% python3 -q
>>> import numpy as np
>>> import numpy.linalg as la
>>> np.set_printoptions(precision=2, suppress=True, linewidth=140)
>>> rd = lambda a: np.round(a, 2) + 0
>>> data = np.load("out16.npy")
>>> data
array([[-0.3 , -3.  , -2.  ],
       [-1.16, -3.  , -2.  ],
       [-4.12, -3.  , -2.  ],
       [-2.55, -3.  , -2.  ],
       [-2.3 , -3.  , -2.  ],
       [-2.5 , -3.  , -2.  ],
       [-0.57, -3.  , -2.  ],
       [-1.64, -3.  , -2.  ],
       [-2.45, -3.  , -2.  ],
       [-2.25, -3.  , -2.  ],
       [-0.26, -3.  , -2.  ]])
>>> # null space of dimension 1
>>> np.abs(np.diag(la.qr(data)[1])) > 1e-9
array([ True,  True, False])
>>> rd(np.trace(la.pinv(data) @ data))
np.float64(2.0)
>>> np.unique(data.round(6), axis=0).shape
(11, 3)
>>> arr = np.array([[4, -4, 1, -2], [-4, 4, -6, 4], [1, -6, 14, -4], [-2, 4, -4, 14]])
>>> rd(la.eigvals(arr))
array([21.67, -1.08,  5.21, 10.19])
>>> np.einsum("ij,ji->", arr, arr)
np.int64(602)
>>> np.kron(np.eye(2, dtype=int), arr)
array([[ 4, -4,  1, -2,  0,  0,  0,  0],
       [-4,  4, -6,  4,  0,  0,  0,  0],
       [ 1, -6, 14, -4,  0,  0,  0,  0],
       [-2,  4, -4, 14,  0,  0,  0,  0],
       [ 0,  0,  0,  0,  4, -4,  1, -2],
       [ 0,  0,  0,  0, -4,  4, -6,  4],
       [ 0,  0,  0,  0,  1, -6, 14, -4],
       [ 0,  0,  0,  0, -2,  4, -4, 14]])
>>> rd(np.poly(arr))
array([    1.,   -36.,   347.,  -734., -1240.])
>>> np.einsum("ii->", arr)
np.int64(36)
>>> rng = np.random.default_rng(27067)
>>> z = rng.permutation(4)
>>> z
array([0, 1, 3, 2])
>>> A2 = arr[z][:, z]
>>> rd(np.sort(np.abs(la.eigvals(A2))))
array([ 1.08,  5.21, 10.19, 21.67])
>>> np.allclose(A2, arr)
False
>>> rd(la.det(A2)), rd(la.det(arr[z]))
(np.float64(-1240.0), np.float64(1240.0))
>>> J = np.loadtxt("a.csv", delimiter=",")
>>> J
array([[-4.54, -1.78,  0.04],
       [-2.05, -0.98,  0.06],
       [-0.58, -0.13,  0.02],
       [-2.75, -1.13, -0.02],
       [ 0.05,  0.15,  0.05],
       [-1.91, -0.74,  0.06],
       [-5.6 , -2.23, -0.03],
       [-0.36, -0.15,  0.1 ],
       [ 6.45,  2.69, -0.07],
       [ 0.48,  0.27,  0.  ],
       [ 3.92,  1.6 , -0.05],
       [-4.47, -1.83, -0.03],
       [ 1.22,  0.58, -0.04],
       [-4.68, -1.88, -0.09],
       [ 8.72,  3.41, -0.01],
       [-4.45, -1.8 ,  0.07],
       [ 6.88,  2.76, -0.08],
       [-8.06, -3.2 , -0.01],
       [ 0.18,  0.11,  0.06],
       [-3.24, -1.37, -0.05],
       [13.4 ,  5.36,  0.11],
       [ 1.68,  0.72,  0.02]])
>>> G = np.cov(J, rowvar=False)
>>> rd(la.eigvalsh(G)[::-1])
array([31.49,  0.  ,  0.  ])
>>> rd(J.std(axis=0))
array([5.09, 2.04, 0.06])
>>> G.shape
(3, 3)
>>> Uu, s, VT = la.svd(J)
>>> rd(s)
array([25.72,  0.3 ,  0.26])
>>> A2 = Uu[:, :1] @ np.diag(s[:1]) @ VT[:1]
>>> rd(la.norm(J - A2) / la.norm(J))
np.float64(0.02)
>>> la.matrix_rank(J, rtol=0.05)
np.int64(1)
>>> rd(la.norm(J - A2, 2)), rd(s[1])
(np.float64(0.3), np.float64(0.3))
>>> Xc = (J - J.mean(axis=0)) / J.std(axis=0)
>>> Xc.std(axis=0)
array([1., 1., 1.])
>>> c = la.lstsq(np.delete(Xc, 0, axis=1), Xc[:, 0])[0]
>>> rd(1 - np.var(Xc[:, 0] - np.delete(Xc, 0, axis=1) @ c))
np.float64(1.0)
>>> np.abs(c).argmax()
np.int64(0)
>>> W0 = np.load("sample5.npy")
>>> W0
array([[ 4,  0,  0,  0],
       [ 0,  3,  0,  3],
       [ 3,  0,  4,  0],
       [ 0, -3,  0, -1]])
>>> # splits into 2 blocks
>>> A2 = W0 + rng.integers(-2, 3, (4, 3)) @ rng.integers(-2, 3, (3, 4))
>>> A2
array([[ 8, -2,  2, -2],
       [-1,  1, -1,  7],
       [ 3,  0,  4,  0],
       [ 6, -4,  1, -5]])
>>> np.abs(A2 - W0).sum(axis=1)
array([10,  8,  0, 12])
>>> rd(la.svd(A2 - W0, compute_uv=False))
array([9.35, 3.88, 1.27, 0.  ])
>>> A2 - W0
array([[ 4, -2,  2, -2],
       [-1, -2, -1,  4],
       [ 0,  0,  0,  0],
       [ 6, -1,  1, -4]])
>>> rd(np.abs(la.eigvals(A2)).max())
np.float64(8.15)
>>> A2 @ A2
array([[ 60, -10,  24, -20],
       [ 30, -25,   0, -26],
       [ 36,  -6,  22,  -6],
       [ 25,   4,  15, -15]])
>>> np.allclose(A2, A2.T)
False
>>> la.matrix_power(A2, 2)
array([[ 60, -10,  24, -20],
       [ 30, -25,   0, -26],
       [ 36,  -6,  22,  -6],
       [ 25,   4,  15, -15]])
>>> (A2 - A2.T) / 2
array([[ 0. , -0.5, -0.5, -4. ],
       [ 0.5,  0. , -0.5,  5.5],
       [ 0.5,  0.5,  0. , -0.5],
       [ 4. , -5.5,  0.5,  0. ]])
>>> rd(np.sort(np.abs(la.eigvals(A2))))
array([2.36, 4.25, 4.25, 8.15])
>>> rd(la.det(A2))
np.float64(348.0)
>>> np.trace(W0)
np.int64(10)
>>> W0 @ W0
array([[16,  0,  0,  0],
       [ 0,  0,  0,  6],
       [24,  0, 16,  0],
       [ 0, -6,  0, -8]])
>>> rd(np.sort(np.abs(la.eigvals(W0))))
array([2.45, 2.45, 4.  , 4.  ])
>>> M = np.loadtxt("test11.csv", delimiter=",")
>>> M
array([[ -2.93,  41.74, -18.62],
       [ 20.81,  10.66, -11.57],
       [ -9.73,  11.27,  15.74],
       [  9.96,  11.26,   6.02],
       [-34.11,  44.15,  31.21],
       [ -0.23,   2.79, -15.9 ],
       [-10.6 ,   6.98,  -3.54],
       [-21.12,  -0.54,   1.65],
       [  1.63,  11.14, -38.78],
       [ -6.48,  -7.53,  46.65],
       [ 30.56,  28.42,  14.26],
       [  9.31, -29.39, -13.92],
       [ -5.38, -12.34, -23.21],
       [  2.94, -10.13, -12.11],
       [ 34.32,  -1.01,   3.66],
       [-10.12,  -7.31,  13.39],
       [ -2.42,  22.43,   2.6 ],
       [ 20.87,   2.24,  -6.8 ],
       [-15.92,  19.54,   3.75],
       [ -9.46,  19.3 ,   1.79],
       [-15.13,   5.77,  15.4 ],
       [ -5.42,  10.45, -14.67],
       [ 14.51,  12.27, -26.48],
       [-13.1 ,  -2.22,  10.57],
       [ -2.83,  -2.54,  17.22],
       [ -8.75,  47.11,  -1.5 ]])
>>> q, evecs = la.qr(M[:, :2])[0], la.qr(M[:, 2:])[0]
>>> s = la.svd(q.T @ evecs, compute_uv=False)
>>> (s > 0.9).sum()
np.int64(0)
>>> rd(la.norm(q @ q.T - evecs @ evecs.T, 2))
np.float64(1.0)
>>> x = np.array([5, 3, 4])
>>> target = M @ x
>>> rd(la.pinv(M) @ M)
array([[1., 0., 0.],
       [0., 1., 0.],
       [0., 0., 1.]])
>>> target = target + 0.02 * rng.normal(size=26)
>>> rd(target)
array([  36.09,   89.74,   48.12,  107.66,   86.71,  -56.4 ,  -46.22, -100.62, -113.52,  131.6 ,  295.09,  -97.27, -156.73,  -64.13,
        183.21,  -18.98,   65.63,   83.86,   -6.01,   17.74,    3.25,  -54.4 ,    3.43,  -29.91,   47.11,   91.57])
>>> c, *_ = la.lstsq(M, target)
>>> rd(c)
array([5., 3., 4.])
>>> rd(la.norm(target - M @ c))
np.float64(0.08)
>>> rd(M.T @ (target - M @ c))
array([0., 0., 0.])
